$ python -q
>>> import numpy as np
>>> np.set_printoptions(precision=1, suppress=True, linewidth=120)
>>> def rd(a):
...     return np.round(a, 1) + 0
... 
>>> K = np.load("test7.npy")
>>> print(K)
[[-2  0  0]
 [ 5  2  0]
 [-3  1  1]]
>>> ev, V = np.linalg.eig(K)
>>> print(K @ V[:, 0] - ev[0] * V[:, 0])
[0. 0. 0.]
>>> print(rd(np.sort(np.linalg.eigvals(np.linalg.inv(K)))))
[-0.5  0.5  1. ]
>>> hat = np.triu(np.array([[0, 0, 3], [3, 1, 1], [1, 2, 0]]), 1) + np.eye(3)
>>> M2 = hat @ K @ np.linalg.inv(hat)
>>> print(M2)
[[-11.   3.  33.]
 [  2.   3.  -8.]
 [ -3.   1.   9.]]
>>> print(rd(np.poly(M2)))
[ 1. -1. -4.  4.]
>>> print(hat @ K - K @ hat)
[[ -9.   3.   9.]
 [ -3.   1. -16.]
 [  0.   0.   8.]]
>>> mat = np.array([[-5, 10], [1, -2], [-9, 18], [0, 0], [-4, 8]])
>>> print(mat.reshape(-1, 2))
[[-5 10]
 [ 1 -2]
 [-9 18]
 [ 0  0]
 [-4  8]]
>>> T = mat.reshape(5, 2, -1)
>>> print(T[:, 0])
[[-5]
 [ 1]
 [-9]
 [ 0]
 [-4]]
>>> Uu, sig, Vh = np.linalg.svd(mat)
>>> V = Vh[:(sig > 1e-8).sum()]
>>> rng = np.random.default_rng(392)
>>> vec = mat[1] + -1 * mat[2] + rng.integers(2) * np.eye(2)[0]
>>> print(vec)
[ 11. -20.]
>>> print(np.allclose(V.T @ V @ vec, vec))
False
>>> print(np.linalg.matrix_rank(np.vstack([mat, vec])))
2
>>> ang = np.radians(120)
>>> r_ = np.eye(2)
>>> r_[1, 1] = r_[0, 0] = np.cos(ang)
>>> r_[1, 0], r_[0, 1] = -np.sin(ang), np.sin(ang)
>>> print(rd(r_))
[[-0.5  0.9]
 [-0.9 -0.5]]
>>> M2 = mat @ r_.T
>>> print(rd(np.linalg.svd(mat, compute_uv=False)), rd(np.linalg.svd(M2, compute_uv=False)))
[24.8  0. ] [24.8  0. ]
>>> print(rd(np.linalg.det(r_)), rd(np.trace(r_)))
1.0 -1.0
>>> M2 = r_ + rng.integers(-2, 3, (2, 1)) @ rng.integers(-2, 3, (1, 2))
>>> print(rd(M2))
[[-0.5  2.9]
 [-0.9 -0.5]]
>>> print(np.abs(M2 - r_).sum(axis=1))
[2. 0.]
>>> print(np.linalg.matrix_rank(M2 - r_, tol=1e-8))
1
>>> print(M2 - r_)
[[0. 2.]
 [0. 0.]]
>>> E = np.loadtxt("layer10.csv", delimiter=",")
>>> print(E)
[[ 63. -41.  51. -12.  -6.]
 [-41.  54. -43.  20. -28.]
 [ 51. -43.  67. -26.   2.]
 [-12.  20. -26.  76. -48.]
 [ -6. -28.   2. -48.  63.]]
>>> Uu, sig, Vh = np.linalg.svd(E)
>>> print(rd(sig))
[173.9 102.9  33.4  12.4   0.5]
>>> print(np.argmax(sig[:-1] / (sig[1:] + 1e-6)) + 1)
4
>>> M2 = Uu[:, :4] @ np.diag(sig[:4]) @ Vh[:4]
>>> print(rd(np.abs(E - M2).max()))
0.2
>>> print(np.linalg.matrix_rank(E, rtol=0.05))
4
>>> vec = np.array([4, 5, 2, 2, 5])
>>> h = np.maximum(E @ vec, 0)
>>> print(np.maximum(E @ (3 * vec), 0))
[285.   0. 243.   0. 177.]
>>> print(np.maximum(E @ vec, 0) - np.maximum(-E @ vec, 0))
[ 95. -80.  81. -88.  59.]
>>> u = np.array([-2, -3, 1, 1, 0])
>>> M2 = E + np.outer(u, np.eye(5)[2])
>>> print(M2)
[[ 63. -41.  49. -12.  -6.]
 [-41.  54. -46.  20. -28.]
 [ 51. -43.  68. -26.   2.]
 [-12.  20. -25.  76. -48.]
 [ -6. -28.   2. -48.  63.]]
>>> print(rd(np.abs(np.linalg.svd(E)[2][-1])))
[0.3 0.6 0.3 0.3 0.6]
>>> M = np.load("case17.npy")
>>> print(M)
[[ 5  5  0  0]
 [ 1 -1  0  0]
 [ 0  0  5  5]
 [ 0  0  1 -1]]
>>> M2 = M[0, 0] * M[1:] - np.outer(M[1:, 0], M[0])
>>> print(M2)
[[  0 -10   0   0]
 [  0   0  25  25]
 [  0   0   5  -5]]
>>> print(np.linalg.matrix_rank(M2), np.linalg.matrix_rank(M))
3 4
